$ ipython --no-banner

In [1]: import numpy as np

In [2]: np.set_printoptions(precision=1, suppress=True, linewidth=160, floatmode="fixed")

In [3]: def rnd(a):
   ...:     return np.round(a, 1) + 0
   ...: 

In [4]: X = np.loadtxt("a.csv", delimiter=",")

In [5]: X
Out[5]: 
array([[ 1.0, -2.0,  4.0, -8.0],
       [ 1.0, -1.0,  1.0, -1.0],
       [ 1.0,  0.0,  0.0,  0.0],
       [ 1.0,  1.0,  1.0,  1.0],
       [ 1.0,  2.0,  4.0,  8.0],
       [ 1.0,  3.0,  9.0, 27.0]])

In [6]: # row 5 is much longer than the rest

In [7]: cov = X.T @ X

In [8]: np.diag(cov)
Out[8]: array([  6.0,  19.0, 115.0, 859.0])

In [9]: (X @ X.T).shape
Out[9]: (6, 6)

In [10]: out = np.array([[-2, -2, 0], [1, 3, 3], [2, -3, 2], [-3, 1, -1]])

In [11]: out @ X
Traceback (most recent call last):
  Cell In[11], line 1
    out @ X
ValueError: matmul: Input operand 1 has a mismatch in its core dimension 0, with gufunc signature (n?,k),(k,m?)->(n?,m?) (size 6 is different from 3)


In [12]: X @ out
Out[12]: 
array([[ 28.0, -28.0,  10.0],
       [  2.0,  -9.0,   0.0],
       [ -2.0,  -2.0,   0.0],
       [ -2.0,  -1.0,   4.0],
       [-16.0,   0.0,   6.0],
       [-62.0,   7.0,   0.0]])

In [13]: np.einsum("ij->j", X)
Out[13]: array([ 6.0,  3.0, 19.0, 27.0])

In [14]: np.einsum("ij,ij->i", X, X)
Out[14]: array([ 85.0,   4.0,   1.0,   4.0,  85.0, 820.0])

In [15]: np.einsum("ik,kj->ji", X, out)
Out[15]: 
array([[ 28.0,   2.0,  -2.0,  -2.0, -16.0, -62.0],
       [-28.0,  -9.0,  -2.0,  -1.0,   0.0,   7.0],
       [ 10.0,   0.0,   0.0,   4.0,   6.0,   0.0]])

In [16]: out.T @ X.T
Out[16]: 
array([[ 28.0,   2.0,  -2.0,  -2.0, -16.0, -62.0],
       [-28.0,  -9.0,  -2.0,  -1.0,   0.0,   7.0],
       [ 10.0,   0.0,   0.0,   4.0,   6.0,   0.0]])

In [17]: np.linalg.matrix_rank(X @ out)
Out[17]: np.int64(3)

In [18]: np.vstack([X, out.T]).shape
Out[18]: (9, 4)

In [19]: x0 = np.array([-3, 1, 3, 1])

In [20]: rhs = X @ x0

In [21]: rnd(np.linalg.solve(X.T @ X, X.T @ rhs))
Out[21]: array([-3.0,  1.0,  3.0,  1.0])

In [22]: rhs
Out[22]: array([-1.0, -2.0, -3.0,  2.0, 19.0, 54.0])

In [23]: rng = np.random.default_rng(34498)

In [24]: rhs = rhs + 0.1 * rng.normal(size=6)

In [25]: rnd(rhs)
Out[25]: array([-1.0, -1.8, -3.1,  2.1, 19.0, 54.0])

In [26]: c, *_ = np.linalg.lstsq(X, rhs)

In [27]: rnd(np.linalg.norm(rhs - X @ c))
Out[27]: np.float64(0.2)

In [28]: [round(float(np.linalg.norm(np.linalg.solve(X.T @ X + lam * np.eye(4), X.T @ rhs))), 2) for lam in (0, 1, 10, 100)]
Out[28]: [4.43, 3.39, 2.32, 1.73]

In [29]: c.round()
Out[29]: array([-3.0,  1.0,  3.0,  1.0])

In [30]: rnd(X.T @ (rhs - X @ c))
Out[30]: array([0.0, 0.0, 0.0, 0.0])

In [31]: M = np.load("sample9.npy")

In [32]: M
Out[32]: 
array([[ 2,  0,  0],
       [ 0,  0,  0],
       [ 0,  0, -1]])

In [33]: # triangular

In [34]: np.trace(M)
Out[34]: np.int64(1)

In [35]: assert M == M.T
Traceback (most recent call last):
  Cell In[35], line 1
    assert M == M.T
ValueError: The truth value of an array with more than one element is ambiguous. Use a.any() or a.all()


In [36]: M @ M
Out[36]: 
array([[4, 0, 0],
       [0, 0, 0],
       [0, 0, 1]])

In [37]: (M + M.T) / 2
Out[37]: 
array([[ 2.0,  0.0,  0.0],
       [ 0.0,  0.0,  0.0],
       [ 0.0,  0.0, -1.0]])

In [38]: M.inv()
Traceback (most recent call last):
  Cell In[38], line 1
    M.inv()
AttributeError: 'numpy.ndarray' object has no attribute 'inv'


In [39]: rnd(np.sort(np.abs(np.linalg.eigvals(M))))
Out[39]: array([0.0, 1.0, 2.0])

In [40]: rnd(np.trace(np.linalg.pinv(M) @ M))
Out[40]: np.float64(2.0)

In [41]: np.allclose(M[:-1].T @ np.linalg.lstsq(M[:-1].T, M[-1])[0], M[-1])
Out[41]: False

In [42]: data = np.load("arr.npy")

In [43]: rnd(data)
Out[43]: 
array([[ 2.3,  0.5, -0.5,  0.6, -0.5, -0.1],
       [ 0.5,  2.0, -0.2,  0.5,  0.6, -1.2],
       [-0.5, -0.2,  3.5,  0.1,  0.7, -0.5],
       [ 0.6,  0.5,  0.1,  1.6,  0.6, -0.2],
       [-0.5,  0.6,  0.7,  0.6,  1.8,  1.0],
       [-0.1, -1.2, -0.5, -0.2,  1.0,  2.8]])

In [44]: # symmetric

In [45]: rnd(np.linalg.norm(data, axis=0))
Out[45]: array([2.5, 2.5, 3.6, 1.9, 2.4, 3.3])

In [46]: np.linalg.norm(data, axis=1).argmax()
Out[46]: np.int64(2)

In [47]: rnd(np.linalg.norm(data) ** 2 / np.linalg.norm(data, 2) ** 2)
Out[47]: np.float64(2.9)

In [48]: rnd(np.linalg.norm(data, 1)), rnd(np.linalg.norm(data, np.inf))
Out[48]: (np.float64(5.9), np.float64(5.9))

In [49]: rnd(data[5] @ data[4])
Out[49]: np.float64(3.7)
